% python3 -q
>>> import numpy as np
>>> import numpy.linalg as la
>>> np.set_printoptions(precision=1, suppress=True, linewidth=100)
>>> K = np.array([[5, -3, 2, -3, 0, -5, 0, 3],
...     [-1, 3, -2, 4, -4, 4, -3, -3],
...     [-4, 5, -3, 2, 1, -5, 5, -4],
...     [3, 5, -3, -3, 0, 5, -2, 3],
...     [3, -1, -2, -1, -5, 4, -2, 2],
...     [-1, 2, -5, -3, 2, 3, -3, 3],
...     [-5, 1, -1, 2, 1, 0, 1, -2],
...     [3, -5, 4, -4, -3, 5, 2, 5]])
>>> K
array([[ 5, -3,  2, -3,  0, -5,  0,  3],
       [-1,  3, -2,  4, -4,  4, -3, -3],
       [-4,  5, -3,  2,  1, -5,  5, -4],
       [ 3,  5, -3, -3,  0,  5, -2,  3],
       [ 3, -1, -2, -1, -5,  4, -2,  2],
       [-1,  2, -5, -3,  2,  3, -3,  3],
       [-5,  1, -1,  2,  1,  0,  1, -2],
       [ 3, -5,  4, -4, -3,  5,  2,  5]])
>>> u = np.array([-2, 0, 1, -2, -1, -3, 3, -1])
>>> out = K + np.outer(u, np.eye(8)[2])
>>> round(float(la.det(out) / la.det(K)), 1), round(float(1 + la.solve(K, u)[2]), 1)
(-2.2, -2.2)
>>> la.matrix_rank(la.inv(out) - la.inv(K), tol=1e-8)
np.int64(1)
>>> w1 = np.array([[7, 8], [3, -8], [-3, -8], [-2, 4], [9, 7], [-9, 9], [-2, 7], [1, 6]])
>>> c = np.array([2, 1])
>>> hid = np.maximum(K @ w1 + c, 0)
>>> (hid > 0).mean(axis=0)
array([0.5, 0.6])
>>> la.matrix_rank(hid)
np.int64(2)
>>> Z = np.array([[0, 0, 1], [3, 3, 1]])
>>> hid @ Z
array([[ 30,  30,  86],
       [  0,   0,   0],
       [  0,   0,  34],
       [138, 138,  61],
       [132, 132,  44],
       [129, 129,  65],
       [  0,   0,   0],
       [255, 255,  85]])
>>> (hid @ Z).round(6).argmax(axis=1)
array([2, 0, 2, 0, 0, 0, 0, 0])
>>> x0 = np.array([0, 0, 5, 1, 4, 2, 1, 3])
>>> np.einsum("ij,j->i", K, x0)
array([  6, -26, -26,  -1, -19,  -8,  -4,  31])
>>> (K @ x0).argmax()
np.int64(7)
>>> mat = np.loadtxt("x.csv", delimiter=",")
>>> mat
array([[-30.3,  20. , -12.8,  21. ,   9.9, -19.9, -11.4,  30. ,  20.5,   8.2,   0.5, -30.1,  20.7,
        -30.1],
       [-28.9,  20.2,  -9.6,  19.9,  12.3, -19.3, -10.3,  28.7,  19.6,   9.1,   1.8, -30.1,  18.8,
        -30.8],
       [-30.8,  21.9, -12.3,  18.8,   9.5, -18.7,  -8.8,  30.8,  20.4,  10.5,   0.5, -29.4,  19.4,
        -30.4],
       [-27.9,  18.4,  -7.7,  19.1,  10.7, -20.3,  -8.4,  30.7,  21. ,   7.6,  -0.4, -30. ,  21. ,
        -31.4],
       [-30.3,  21.2, -10.3,  18.8,  11. , -18.9,  -8.5,  30.4,  20.4,   9.5,  -0.6, -30.1,  19.9,
        -29.9],
       [-31.1,  19.3,  -8.8,  20. ,  10.3, -19.5, -10. ,  30.3,  22.8,  10.1,   0.2, -29.5,  20.8,
        -30.1],
       [-29.9,  20.2, -10.9,  20.2,  10.3, -20.9, -10.7,  31. ,  20.1,   8.7,   0.7, -27.5,  19.1,
        -29.2],
       [-29.7,  21.1, -10.7,  21.2,   9.9, -19.9, -10.7,  30.4,  21.4,  12.6,   0.3, -31.5,  19.5,
        -30. ],
       [-30.1,  18.7, -10.6,  20. ,   8.8, -20.6, -11.3,  30.8,  18. ,  10.6,  -0.1, -31. ,  19. ,
        -29.6],
       [-29.7,  19.7, -11.1,  18.7,  10.5, -20.9, -11.9,  31.5,  19.5,  11. ,  -0.3, -30.3,  21. ,
        -30.4],
       [-30.3,  20.1, -10.5,  19.8,  10.8, -19. ,  -9. ,  30.8,  19.8,  10.3,  -0.7, -29.7,  20.2,
        -28.9],
       [-28.2,  18.2,  -9.1,  19.9,  10.8, -18.3,  -9.2,  30.3,  21. ,  10.8,  -1.7, -28.7,  19.3,
        -29.7],
       [-28.7,  20.2,  -9.9,  18.6,  10.5, -19.9, -10.4,  30.7,  20. ,   9.9,  -0.5, -29.3,  20.2,
        -30.1],
       [-30.4,  17.7, -11.2,  19.6,   9.5, -19.8,  -9.1,  30.1,  19.4,  10. ,   0.4, -30.5,  21.3,
        -29.4],
       [-29.2,  19.4,  -8.4,  20.2,   9.2, -18.4,  -9.7,  30.7,  18.8,  10.6,  -1.5, -29.8,  21.1,
        -30. ],
       [-30.3,  21.3,  -9.6,  20.9,   9.7, -21. , -12.3,  30.8,  18.8,   8.8,   1. , -29.9,  18.4,
        -30.7],
       [-30.4,  21.7,  -8.5,  19.2,  11. , -18.8, -10.7,  29.2,  20.9,  11.7,  -0.2, -30.8,  19.6,
        -30.1],
       [-30.3,  18.7,  -9.4,  21.3,   9. , -19.2, -10.5,  30.1,  21.2,  10.3,   0.9, -28.4,  18.6,
        -29.2],
       [-31.4,  17.6, -11. ,  18.8,   8.7, -20.5, -10. ,  30.4,  21.5,  11.7,   1.6, -31. ,  20.4,
        -28. ],
       [-28.3,  22.1,  -8.4,  20.2,  11.4, -18. , -10.4,  28.5,  20.3,  10.1,  -0.8, -29.3,  21.1,
        -29.1],
       [-30.5,  20.8,  -9.8,  22. ,   9.2, -18.5, -11.3,  29.1,  20.1,  11.8,   0.7, -29.7,  20.6,
        -31.1],
       [-29.6,  21.1, -11.5,  20.8,   8.4, -19.9,  -9.1,  29.2,  18.5,  10.2,   0.2, -29.4,  20.5,
        -28.6],
       [-29.6,  18.7, -10.4,  20.3,   9.5, -18.8,  -9.3,  29.4,  19.6,   9.5,   0.4, -29.8,  19.6,
        -29.4],
       [-32.4,  20.4,  -9.7,  18.8,  10.7, -20.7, -11.2,  29.1,  20.3,  10.8,  -2.2, -28.9,  18.2,
        -29.5],
       [-29. ,  19. , -12.5,  19.3,  10. , -19.1,  -8.1,  29.2,  20.8,   9.7,   1.8, -29.3,  21.7,
        -29.9],
       [-29.2,  20.3,  -8.6,  18.2,  10.9, -21.5, -11. ,  29.8,  20.2,   9.7,  -1.4, -29.8,  20.1,
        -28.5],
       [-30.4,  19.8, -11.5,  20.2,  11.7, -21.6, -11.3,  30.3,  20.2,   9. ,  -0.3, -30.3,  21.8,
        -30. ],
       [-31.4,  19.1, -10.6,  20.7,  10.1, -16.7, -11. ,  30.6,  19.1,  10.2,  -0.5, -29.5,  21.8,
        -30.2],
       [-30.3,  19.8,  -9.9,  19.9,  11.2, -20.9,  -9.8,  31.2,  21.8,   9.6,   0. , -29.7,  22. ,
        -30. ],
       [-29.7,  19.4,  -8.6,  20.9,  11.4, -19.2, -10.1,  30.4,  19.2,   9.5,  -0.4, -30. ,  21.7,
        -31.9],
       [-30.2,  18.8, -10.2,  18.4,   9.6, -20.2,  -9. ,  29.2,  20.6,   8.7,  -1.3, -29.8,  19.8,
        -30.3],
       [-28.8,  21.2,  -8. ,  19.4,   8.3, -20.2, -10.5,  30.7,  20. ,  10.3,   0.6, -32. ,  20.9,
        -30.8],
       [-30.4,  20.2,  -9.5,  20.9,  10.7, -20.7, -11.8,  28.4,  19.3,  10.1,   0.7, -29.5,  19.8,
        -31. ],
       [-29.8,  21.1,  -9.5,  18.8,  11.1, -20.8, -10.5,  30. ,  21. ,  11.1,   1.4, -31.1,  19.2,
        -30.2],
       [-29.1,  20. , -11.4,  18.8,  11.3, -20.4, -11.8,  31.2,  21.6,   9.4,  -0.3, -31.7,  20.1,
        -31.2],
       [-31.3,  20.6,  -9.6,  19.6,   9.4, -20.9,  -9.9,  30.3,  19.3,  10.1,   1. , -30.7,  21.5,
        -30.3],
       [-30. ,  17.2,  -8.9,  20.1,   9.6, -20.4, -10. ,  29.7,  19.9,   9.4,  -0.6, -29.6,  20.5,
        -29. ],
       [-28.6,  20.7,  -9.4,  20.1,  10. , -18.3, -10.6,  29.7,  20.4,   8.8,  -0.2, -28.5,  18.4,
        -31.5],
       [-29.5,  18.1, -10.5,  20.6,   9.7, -21.2, -10. ,  30.6,  19.1,   9.6,   1.1, -28.7,  18.9,
        -29.5],
       [-28.9,  20. , -10.7,  20.8,   9.3, -19.8, -10. ,  29.9,  20.4,   9.6,  -0.7, -29.8,  19.8,
        -30.5],
       [-30.1,  18.9,  -9.8,  20. ,   9.9, -19.1,  -6.7,  31. ,  21.1,   9.3,  -0.1, -30.1,  20.7,
        -29. ],
       [-30.2,  19.6,  -8.7,  20.8,  10.7, -19.7, -11.8,  29. ,  20.7,  13.1,  -0.1, -29.6,  20.9,
        -30.8],
       [-30. ,  19.8,  -9.3,  21.1,   9.8, -20.7,  -9.3,  31.7,  19.9,   8.5,  -0.1, -28.9,  20.4,
        -30.8],
       [-29.4,  20.1, -11.2,  18.9,   9.1, -20.7, -10. ,  30.3,  19. ,   8.9,  -0.1, -30.5,  19.9,
        -28.3],
       [-30.6,  20.8, -11.1,  19.9,  11.2, -19.1,  -9.6,  29. ,  21.7,   9.8,  -0.4, -29.3,  22.3,
        -29.2],
       [-29.5,  19.6, -10.9,  20.3,   8.4, -20.9, -10.5,  31.6,  19.2,   9.1,   0.3, -29.8,  18. ,
        -29.6]])
>>> Ac = (mat - mat.mean(axis=0)) / mat.std(axis=0)
>>> Ac.std(axis=0)
array([1., 1., 1., 1., 1., 1., 1., 1., 1., 1., 1., 1., 1., 1.])
>>> c = la.lstsq(np.delete(Ac, 11, axis=1), Ac[:, 11])[0]
>>> c.round(1) + 0
array([-0.1, -0.1,  0. ,  0.4,  0.2,  0.2,  0.1, -0.1,  0. , -0.3, -0.2, -0.3,  0.2])
>>> np.abs(c).argmax()
np.int64(3)
>>> round(1 - np.var(Ac[:, 11] - np.delete(Ac, 11, axis=1) @ c), 1)
np.float64(0.4)
